$ python -q
>>> import numpy as np
>>> from numpy import linalg as LA
>>> np.set_printoptions(precision=2, suppress=True, linewidth=140)
>>> def tidy(a):
...     return np.round(a, 2) + 0
... 
>>> W0 = np.load("block14.npy")
>>> W0
array([[ 2.,  1.,  0., -1.],
       [ 0.,  3.,  0., -1.],
       [ 0.,  2.,  2., -2.],
       [ 0.,  2.,  0.,  0.]])
>>> proj = np.triu(np.array([[7, 2, -6, 0], [8, -3, -6, 6], [0, -5, 8, -6], [-3, -5, -9, -6]]), 1) + np.eye(4)
>>> other = proj @ W0 @ LA.inv(proj)
>>> LA.matrix_rank(other)
np.int64(4)
>>> tidy(LA.det(other))
np.float64(8.0)
>>> other
array([[   2.,   -9.,  -54., -261.],
       [   0.,    3.,    6.,   29.],
       [   0.,  -10.,  -58., -290.],
       [   0.,    2.,   12.,   60.]])
>>> np.trace(other), np.trace(W0)
(np.float64(7.0), np.float64(7.0))
>>> tidy(LA.norm(W0, "nuc"))
np.float64(9.29)
>>> W0[0] @ W0[3]
np.float64(2.0)
>>> tidy(LA.norm(W0, axis=0))
array([2.  , 4.24, 2.  , 2.45])
>>> ev, vecs = LA.eig(W0)
>>> np.prod(ev)
np.float64(8.0)
>>> tidy(np.sort(LA.eigvals(LA.inv(W0))))
array([0.5, 0.5, 0.5, 1. ])
>>> print(tidy(np.sort(LA.eigvals(W0 @ W0))))
[1. 4. 4. 4.]
>>> M = np.load("test2.npy")
>>> M
array([[0, 1, 3],
       [0, 0, 2],
       [0, 0, 0]])
>>> # rows and columns are dependent
>>> Uu, s, VT = LA.svd(M)
>>> vecs = VT[:(s > 1e-8).sum()]
>>> rng = np.random.default_rng(3616)
>>> x = M[0] + 5 * M[1] + rng.integers(2) * np.eye(3)[1]
>>> x
array([ 0.,  1., 13.])
>>> print(LA.matrix_rank(np.vstack([M, x])))
2
>>> print(tidy(np.diag(vecs.T @ vecs)))
[0. 1. 1.]
>>> tidy(LA.norm(x - vecs.T @ vecs @ x))
np.float64(0.0)
>>> np.allclose(vecs.T @ vecs @ x, x)
True
>>> other = M + rng.integers(-2, 3, (3, 2)) @ rng.integers(-2, 3, (2, 3))
>>> other
array([[ 2,  9,  7],
       [ 0, -2,  1],
       [-2, -4, -2]])
>>> LA.matrix_rank(other - M, tol=1e-8)
np.int64(2)
>>> tidy(LA.svd(other - M, compute_uv=False))
array([10.58,  1.04,  0.  ])
>>> Uu, s, VT = LA.svd(other, full_matrices=False)
>>> tidy(np.cumsum(s ** 2) / np.sum(s ** 2))
array([0.96, 0.99, 1.  ])
>>> tidy(np.abs(VT[0]))
array([0.21, 0.8 , 0.57])
>>> tidy(VT @ VT.T)
array([[1., 0., 0.],
       [0., 1., 0.],
       [0., 0., 1.]])
>>> np.abs(Uu[:, 0]).round(6).argmax()
np.int64(0)
>>> tidy(Uu.T @ Uu)
array([[1., 0., 0.],
       [0., 1., 0.],
       [0., 0., 1.]])
>>> print(Uu.shape, s.shape, VT.shape)
(3, 3) (3,) (3, 3)
>>> tidy(Uu.T @ other @ VT.T)
array([[12.53,  0.  ,  0.  ],
       [ 0.  ,  2.16,  0.  ],
       [ 0.  ,  0.  ,  1.11]])
>>> r0 = np.array([-2, -1, 0])
>>> np.convolve(M[1], r0)
array([ 0,  0, -4, -2,  0])
>>> print(np.array([np.convolve(row, r0, "same") for row in M]))
[[-2 -7 -3]
 [ 0 -4 -2]
 [ 0  0  0]]
>>> print(np.cross(M[1, :3], M[0, :3]))
[-2  0  0]
>>> np.correlate(M[1], M[0], "full")
array([0, 0, 6, 2, 0])
>>> Uu, s, VT = LA.svd(M)
>>> tidy(s)
array([3.7 , 0.54, 0.  ])
>>> other = Uu[:, :2] @ np.diag(s[:2]) @ VT[:2]
>>> tidy(LA.norm(M - other, 2)), s[2]
(np.float64(0.0), np.float64(0.0))
>>> tidy(LA.norm(M - other) / LA.norm(M))
np.float64(0.0)
>>> LA.matrix_rank(M, rtol=0.05)
np.int64(2)
>>> LA.matrix_rank(other)
np.int64(2)
>>> A = np.loadtxt("dump.csv", delimiter=",")
>>> print(A)
[[-1.   -2.   -0.01 -3.01  1.01 -1.99  2.02]
 [-1.   -2.02 -0.01 -3.02  0.98 -2.    1.97]
 [-0.98 -2.    0.01 -3.02  1.04 -1.99  2.01]
 [-1.02 -1.99  0.01 -3.05  0.94 -1.99  2.03]
 [-1.02 -2.    0.02 -3.    0.94 -2.03  1.99]
 [-1.01 -2.02 -0.03 -3.05  1.01 -2.02  1.97]
 [-0.97 -1.98  0.04 -2.99  1.   -2.02  2.  ]
 [-1.   -2.02  0.   -3.01  0.98 -1.97  2.04]
 [-1.02 -1.98  0.04 -3.01  1.   -2.03  2.03]
 [-0.98 -1.96  0.01 -2.99  1.04 -1.97  2.01]
 [-0.96 -1.99  0.   -3.01  1.03 -1.98  2.  ]
 [-1.01 -1.98  0.   -3.    0.99 -1.95  2.  ]
 [-1.01 -2.    0.   -3.    1.04 -2.    2.03]
 [-0.97 -2.   -0.02 -3.01  0.98 -1.99  1.96]
 [-0.98 -1.98 -0.02 -2.99  1.02 -1.99  2.01]
 [-0.99 -2.04 -0.02 -2.99  1.04 -1.99  1.99]
 [ 2.02 -2.01  0.   -1.99  0.98  0.98 -1.02]
 [ 2.   -2.   -0.02 -1.99  0.98  1.   -1.  ]
 [ 1.99 -2.04  0.01 -2.    1.01  0.97 -1.05]
 [ 2.01 -2.    0.   -2.02  1.01  1.01 -0.98]
 [ 2.   -1.97  0.03 -1.97  0.97  1.02 -1.  ]
 [ 2.   -2.    0.02 -2.01  1.    1.03 -1.01]
 [ 1.95 -2.    0.01 -2.    1.01  0.96 -1.01]
 [ 2.02 -2.01 -0.01 -2.01  1.    1.01 -1.  ]
 [ 2.   -1.99  0.03 -1.99  0.99  0.99 -0.99]
 [ 1.99 -2.01  0.03 -2.05  1.01  0.97 -1.01]
 [ 2.03 -2.03  0.02 -1.99  1.01  1.03 -1.03]
 [ 1.98 -2.01 -0.03 -1.98  1.03  1.   -1.01]
 [ 2.   -2.    0.   -1.99  0.99  0.98 -1.  ]
 [ 1.99 -1.98  0.01 -1.99  1.04  1.02 -0.97]
 [ 2.05 -2.02  0.   -2.02  0.96  0.99 -1.  ]
 [ 2.01 -1.98  0.02 -2.03  1.    0.95 -1.01]]
>>> x = np.array([6, -5, -3, 8, -6, 5, 9])
>>> target = A @ x
>>> print(tidy(LA.lstsq(A, target)[0]))
[ 6. -5. -3.  8. -6.  5.  9.]
>>> try:
...     LA.solve(A, target)
... except LA.LinAlgError as e:
...     print(repr(e))
... 
LinAlgError('Last 2 dimensions of the array must be square')
>>> target = target + 0.3 * rng.normal(size=32)
>>> tidy(target)
array([-18.18, -18.21, -17.91, -17.56, -18.5 , -18.84, -18.02, -17.35, -17.98, -17.91, -17.7 , -17.7 , -18.29, -17.86, -17.34, -18.16,
        -3.54,  -3.77,  -4.84,  -3.76,  -3.9 ,  -4.16,  -4.58,  -4.12,  -3.89,  -4.59,  -3.52,  -3.56,  -4.38,  -4.04,  -3.3 ,  -4.75])
>>> beta, *_ = LA.lstsq(A, target)
>>> tidy(beta)
array([ 7.71, -1.38, -4.66,  5.81, -5.54,  5.16, 10.11])
>>> beta.round()
array([ 8., -1., -5.,  6., -6.,  5., 10.])
